$ python -q
>>> import numpy as np
>>> import numpy.linalg as la
>>> np.set_printoptions(precision=2, suppress=True, linewidth=100, floatmode="fixed")
>>> def rd(a):
...     return np.round(a, 2) + 0
... 
>>> arr = np.loadtxt("mat.csv", delimiter=",")
>>> arr
array([[-1.50, -0.80,  0.10, -0.50, -1.00, -0.30, -2.50,  1.10,  0.30, -1.50,  1.60,  0.00,  0.00,
         0.30],
       [ 0.90,  0.20, -0.40, -0.40, -2.50,  0.20, -0.10,  0.80,  1.80,  0.20,  0.20, -0.10,  1.60,
        -0.10],
       [-0.80, -0.20,  0.20,  0.20, -0.10,  0.70,  0.10,  0.40,  0.90, -0.60,  2.10,  1.40, -0.10,
         0.90],
       [-1.60,  1.00, -0.20, -1.30,  2.00,  1.00,  0.20, -1.20, -0.80,  0.00, -0.80,  0.90,  1.40,
         0.10],
       [ 0.50,  0.10,  0.60,  1.30,  0.50,  0.80,  2.00, -1.80, -0.10,  1.00,  0.90,  0.40, -0.50,
        -0.20],
       [ 0.70, -0.70, -1.20,  0.60, -0.30, -0.70, -0.80,  0.80, -0.60,  0.30,  1.40,  0.50, -0.10,
        -0.80],
       [-0.30, -0.80, -1.30, -0.40, -1.00,  0.50,  1.50, -0.20,  2.00, -0.80,  0.20,  2.30,  2.00,
         1.90],
       [-2.10,  0.40,  0.00,  0.40,  1.30,  0.50, -0.10, -0.60, -0.90,  0.30,  0.00, -0.50,  0.40,
         1.50]])
>>> th = np.radians(30)
>>> r_ = np.eye(14)
>>> r_[4, 4] = r_[11, 11] = np.cos(th)
>>> r_[4, 11], r_[11, 4] = -np.sin(th), np.sin(th)
>>> out = arr @ r_.T
>>> rd(la.svd(arr, compute_uv=False)), rd(la.svd(out, compute_uv=False))
(array([5.93, 5.36, 4.68, 3.60, 2.31, 1.84, 1.72, 0.92]), array([5.93, 5.36, 4.68, 3.60, 2.31, 1.84, 1.72, 0.92]))
>>> W0 = np.loadtxt("sample10.csv", delimiter=",")
>>> W0
array([[0.00, 0.00, 0.00, 1.00, 0.00, 0.00, 0.00, 0.00, 0.00, 0.00, 0.00, 0.00],
       [0.00, 1.00, 0.00, 0.00, 0.00, 0.00, 0.00, 0.00, 0.00, 0.00, 0.00, 0.00],
       [0.00, 0.00, 0.00, 0.00, 0.00, 0.00, 0.00, 0.00, 0.00, 0.00, 1.00, 0.00],
       [0.00, 0.00, 0.00, 0.00, 0.00, 0.00, 0.00, 0.00, 1.00, 0.00, 0.00, 0.00],
       [0.00, 0.00, 0.00, 0.00, 0.00, 1.00, 0.00, 0.00, 0.00, 0.00, 0.00, 0.00],
       [0.00, 0.00, 0.00, 0.00, 0.00, 0.00, 0.00, 0.00, 0.00, 1.00, 0.00, 0.00],
       [1.00, 0.00, 0.00, 0.00, 0.00, 0.00, 0.00, 0.00, 0.00, 0.00, 0.00, 0.00],
       [0.00, 0.00, 1.00, 0.00, 0.00, 0.00, 0.00, 0.00, 0.00, 0.00, 0.00, 0.00],
       [0.00, 0.00, 0.00, 0.00, 1.00, 0.00, 0.00, 0.00, 0.00, 0.00, 0.00, 0.00],
       [0.00, 0.00, 0.00, 0.00, 0.00, 0.00, 1.00, 0.00, 0.00, 0.00, 0.00, 0.00],
       [0.00, 0.00, 0.00, 0.00, 0.00, 0.00, 0.00, 1.00, 0.00, 0.00, 0.00, 0.00],
       [0.00, 0.00, 0.00, 0.00, 0.00, 0.00, 0.00, 0.00, 0.00, 0.00, 0.00, 1.00]])
>>> np.allclose(W0, W0.T)
False
>>> np.trace(W0)
np.float64(2.0)
>>> rd(la.matrix_power(W0, 4))
array([[0.00, 0.00, 0.00, 0.00, 0.00, 1.00, 0.00, 0.00, 0.00, 0.00, 0.00, 0.00],
       [0.00, 1.00, 0.00, 0.00, 0.00, 0.00, 0.00, 0.00, 0.00, 0.00, 0.00, 0.00],
       [0.00, 0.00, 0.00, 0.00, 0.00, 0.00, 0.00, 0.00, 0.00, 0.00, 1.00, 0.00],
       [0.00, 0.00, 0.00, 0.00, 0.00, 0.00, 0.00, 0.00, 0.00, 1.00, 0.00, 0.00],
       [1.00, 0.00, 0.00, 0.00, 0.00, 0.00, 0.00, 0.00, 0.00, 0.00, 0.00, 0.00],
       [0.00, 0.00, 0.00, 1.00, 0.00, 0.00, 0.00, 0.00, 0.00, 0.00, 0.00, 0.00],
       [0.00, 0.00, 0.00, 0.00, 1.00, 0.00, 0.00, 0.00, 0.00, 0.00, 0.00, 0.00],
       [0.00, 0.00, 1.00, 0.00, 0.00, 0.00, 0.00, 0.00, 0.00, 0.00, 0.00, 0.00],
       [0.00, 0.00, 0.00, 0.00, 0.00, 0.00, 1.00, 0.00, 0.00, 0.00, 0.00, 0.00],
       [0.00, 0.00, 0.00, 0.00, 0.00, 0.00, 0.00, 0.00, 1.00, 0.00, 0.00, 0.00],
       [0.00, 0.00, 0.00, 0.00, 0.00, 0.00, 0.00, 1.00, 0.00, 0.00, 0.00, 0.00],
       [0.00, 0.00, 0.00, 0.00, 0.00, 0.00, 0.00, 0.00, 0.00, 0.00, 0.00, 1.00]])
>>> W0 @ W0
array([[0.00, 0.00, 0.00, 0.00, 0.00, 0.00, 0.00, 0.00, 1.00, 0.00, 0.00, 0.00],
       [0.00, 1.00, 0.00, 0.00, 0.00, 0.00, 0.00, 0.00, 0.00, 0.00, 0.00, 0.00],
       [0.00, 0.00, 0.00, 0.00, 0.00, 0.00, 0.00, 1.00, 0.00, 0.00, 0.00, 0.00],
       [0.00, 0.00, 0.00, 0.00, 1.00, 0.00, 0.00, 0.00, 0.00, 0.00, 0.00, 0.00],
       [0.00, 0.00, 0.00, 0.00, 0.00, 0.00, 0.00, 0.00, 0.00, 1.00, 0.00, 0.00],
       [0.00, 0.00, 0.00, 0.00, 0.00, 0.00, 1.00, 0.00, 0.00, 0.00, 0.00, 0.00],
       [0.00, 0.00, 0.00, 1.00, 0.00, 0.00, 0.00, 0.00, 0.00, 0.00, 0.00, 0.00],
       [0.00, 0.00, 0.00, 0.00, 0.00, 0.00, 0.00, 0.00, 0.00, 0.00, 1.00, 0.00],
       [0.00, 0.00, 0.00, 0.00, 0.00, 1.00, 0.00, 0.00, 0.00, 0.00, 0.00, 0.00],
       [1.00, 0.00, 0.00, 0.00, 0.00, 0.00, 0.00, 0.00, 0.00, 0.00, 0.00, 0.00],
       [0.00, 0.00, 1.00, 0.00, 0.00, 0.00, 0.00, 0.00, 0.00, 0.00, 0.00, 0.00],
       [0.00, 0.00, 0.00, 0.00, 0.00, 0.00, 0.00, 0.00, 0.00, 0.00, 0.00, 1.00]])
>>> la.determinant(W0)
Traceback (most recent call last):
  File "<python-input-18>", line 1, in <module>
    la.determinant(W0)
    ^^^^^^^^^^^^^^
AttributeError: module 'numpy.linalg' has no attribute 'determinant'
>>> assert W0 == W0.T
Traceback (most recent call last):
  File "<python-input-19>", line 1, in <module>
    assert W0 == W0.T
           ^^^^^^^^^^
ValueError: The truth value of an array with more than one element is ambiguous. Use a.any() or a.all()
>>> (W0 + W0.T) / 2
array([[0.00, 0.00, 0.00, 0.50, 0.00, 0.00, 0.50, 0.00, 0.00, 0.00, 0.00, 0.00],
       [0.00, 1.00, 0.00, 0.00, 0.00, 0.00, 0.00, 0.00, 0.00, 0.00, 0.00, 0.00],
       [0.00, 0.00, 0.00, 0.00, 0.00, 0.00, 0.00, 0.50, 0.00, 0.00, 0.50, 0.00],
       [0.50, 0.00, 0.00, 0.00, 0.00, 0.00, 0.00, 0.00, 0.50, 0.00, 0.00, 0.00],
       [0.00, 0.00, 0.00, 0.00, 0.00, 0.50, 0.00, 0.00, 0.50, 0.00, 0.00, 0.00],
       [0.00, 0.00, 0.00, 0.00, 0.50, 0.00, 0.00, 0.00, 0.00, 0.50, 0.00, 0.00],
       [0.50, 0.00, 0.00, 0.00, 0.00, 0.00, 0.00, 0.00, 0.00, 0.50, 0.00, 0.00],
       [0.00, 0.00, 0.50, 0.00, 0.00, 0.00, 0.00, 0.00, 0.00, 0.00, 0.50, 0.00],
       [0.00, 0.00, 0.00, 0.50, 0.50, 0.00, 0.00, 0.00, 0.00, 0.00, 0.00, 0.00],
       [0.00, 0.00, 0.00, 0.00, 0.00, 0.50, 0.50, 0.00, 0.00, 0.00, 0.00, 0.00],
       [0.00, 0.00, 0.50, 0.00, 0.00, 0.00, 0.00, 0.50, 0.00, 0.00, 0.00, 0.00],
       [0.00, 0.00, 0.00, 0.00, 0.00, 0.00, 0.00, 0.00, 0.00, 0.00, 0.00, 1.00]])
>>> np.allclose(W0 @ W0.T, W0.T @ W0)
True
